% ipython --no-banner

In [1]: import numpy as np

In [2]: import numpy.linalg as la

In [3]: np.set_printoptions(suppress=True, linewidth=200)

In [4]: X = np.array([[1.3, -1.3, -1.1, -0.3, 1.4, -0.4, -1.2, -0.2, -0.3],
   ...:     [0.0, 1.8, 0.5, -1.6, 2.4, -0.4, -1.3, 1.0, 0.9],
   ...:     [1.2, 1.9, -0.9, 0.2, -1.8, 0.5, 1.8, -0.8, 2.4],
   ...:     [-0.2, 1.2, 0.4, -0.9, 0.3, 0.7, -1.6, 0.7, -0.8],
   ...:     [1.1, 0.6, -0.1, 0.7, -0.8, 0.6, 2.0, 0.8, 0.9],
   ...:     [-0.7, -1.7, -0.9, -1.8, -0.7, 1.2, 0.5, 0.0, -1.5],
   ...:     [1.0, -0.8, 1.5, -0.9, 2.2, -1.2, -0.7, -0.5, -0.4],
   ...:     [1.2, 2.1, -1.2, -0.1, 1.1, -0.6, -0.5, 0.3, 0.3],
   ...:     [-0.8, -0.2, -0.8, 0.0, 0.0, 0.4, -1.1, 0.5, -1.6]])

In [5]: X[:, 4] *= 10

In [6]: X
Out[6]: 
array([[  1.3,  -1.3,  -1.1,  -0.3,  14. ,  -0.4,  -1.2,  -0.2,  -0.3],
       [  0. ,   1.8,   0.5,  -1.6,  24. ,  -0.4,  -1.3,   1. ,   0.9],
       [  1.2,   1.9,  -0.9,   0.2, -18. ,   0.5,   1.8,  -0.8,   2.4],
       [ -0.2,   1.2,   0.4,  -0.9,   3. ,   0.7,  -1.6,   0.7,  -0.8],
       [  1.1,   0.6,  -0.1,   0.7,  -8. ,   0.6,   2. ,   0.8,   0.9],
       [ -0.7,  -1.7,  -0.9,  -1.8,  -7. ,   1.2,   0.5,   0. ,  -1.5],
       [  1. ,  -0.8,   1.5,  -0.9,  22. ,  -1.2,  -0.7,  -0.5,  -0.4],
       [  1.2,   2.1,  -1.2,  -0.1,  11. ,  -0.6,  -0.5,   0.3,   0.3],
       [ -0.8,  -0.2,  -0.8,   0. ,   0. ,   0.4,  -1.1,   0.5,  -1.6]])

In [7]: rng = np.random.default_rng(5920)

In [8]: idx = rng.permutation(9)

In [9]: idx
Out[9]: array([8, 2, 1, 4, 0, 3, 7, 5, 6])

In [10]: A2 = X[idx][:, idx]

In [11]: np.round(np.sort(np.abs(la.eigvals(A2))), 1)
Out[11]: array([ 0.6,  1.2,  1.3,  1.3,  1.6,  1.6,  3. ,  5.3, 14.5])

In [12]: np.allclose(A2, X)
Out[12]: False

In [13]: M = np.load("out11.npy")

In [14]: M
Out[14]: 
array([[-1.8, -9.9, -0.8],
       [ 5.3,  1.1, -0.8],
       [ 1.3,  5.9, -0.8],
       [ 0.8, -0.8, -0.5],
       [ 1.6, -6.6, -6.8],
       [-4.6,  7. ,  3.5],
       [-5.7,  2.9,  2.1],
       [-1. , 11.6,  0.7]])

In [15]: P = M @ la.solve(M.T @ M, M.T)

In [16]: np.round((np.eye(8) - P) @ M, 1) + 0
Out[16]: 
array([[0., 0., 0.],
       [0., 0., 0.],
       [0., 0., 0.],
       [0., 0., 0.],
       [0., 0., 0.],
       [0., 0., 0.],
       [0., 0., 0.],
       [0., 0., 0.]])

In [17]: A2 = M / la.norm(M, axis=1, keepdims=True)

In [18]: C2 = A2 @ A2.T

In [19]: C2.round(1)
Out[19]: 
array([[ 1. , -0.4, -1. ,  0.6,  0.7, -0.7, -0.3, -1. ],
       [-0.4,  1. ,  0.4,  0.6,  0.1, -0.4, -0.8,  0.1],
       [-1. ,  0.4,  1. , -0.4, -0.5,  0.6,  0.2,  0.9],
       [ 0.6,  0.6, -0.4,  1. ,  0.8, -1. , -1. , -0.7],
       [ 0.7,  0.1, -0.5,  0.8,  1. , -0.9, -0.7, -0.7],
       [-0.7, -0.4,  0.6, -1. , -0.9,  1. ,  0.9,  0.8],
       [-0.3, -0.8,  0.2, -1. , -0.7,  0.9,  1. ,  0.5],
       [-1. ,  0.1,  0.9, -0.7, -0.7,  0.8,  0.5,  1. ]])

In [20]: C2[0].round(1)
Out[20]: array([ 1. , -0.4, -1. ,  0.6,  0.7, -0.7, -0.3, -1. ])

In [21]: F = np.load("dump.npy")

In [22]: F
Out[22]: 
array([[ 20,   3,  -8,   3,   1, -13,  -5,   4],
       [  3,  22,  -5,  -5,  -1,  15, -16,   0],
       [ -8,  -5,  26,  -6,   3,  -1,  -3,  -2],
       [  3,  -5,  -6,  23, -10,   4,   5,   5],
       [  1,  -1,   3, -10,  16,  -4,  -5,  -8],
       [-13,  15,  -1,   4,  -4,  28, -10,  -5],
       [ -5, -16,  -3,   5,  -5, -10,  19,   7],
       [  4,   0,  -2,   5,  -8,  -5,   7,  15]])

In [23]: A2 = F[0, 0] * F[1:] - np.outer(F[1:, 0], F[0])

In [24]: A2
Out[24]: 
array([[   0,  431,  -76, -109,  -23,  339, -305,  -12],
       [   0,  -76,  456,  -96,   68, -124, -100,   -8],
       [   0, -109,  -96,  451, -203,  119,  115,   88],
       [   0,  -23,   68, -203,  319,  -67,  -95, -164],
       [   0,  339, -124,  119,  -67,  391, -265,  -48],
       [   0, -305, -100,  115,  -95, -265,  355,  160],
       [   0,  -12,   -8,   88, -164,  -48,  160,  284]])

In [25]: la.matrix_rank(A2), la.matrix_rank(F)
Out[25]: (np.int64(5), np.int64(6))
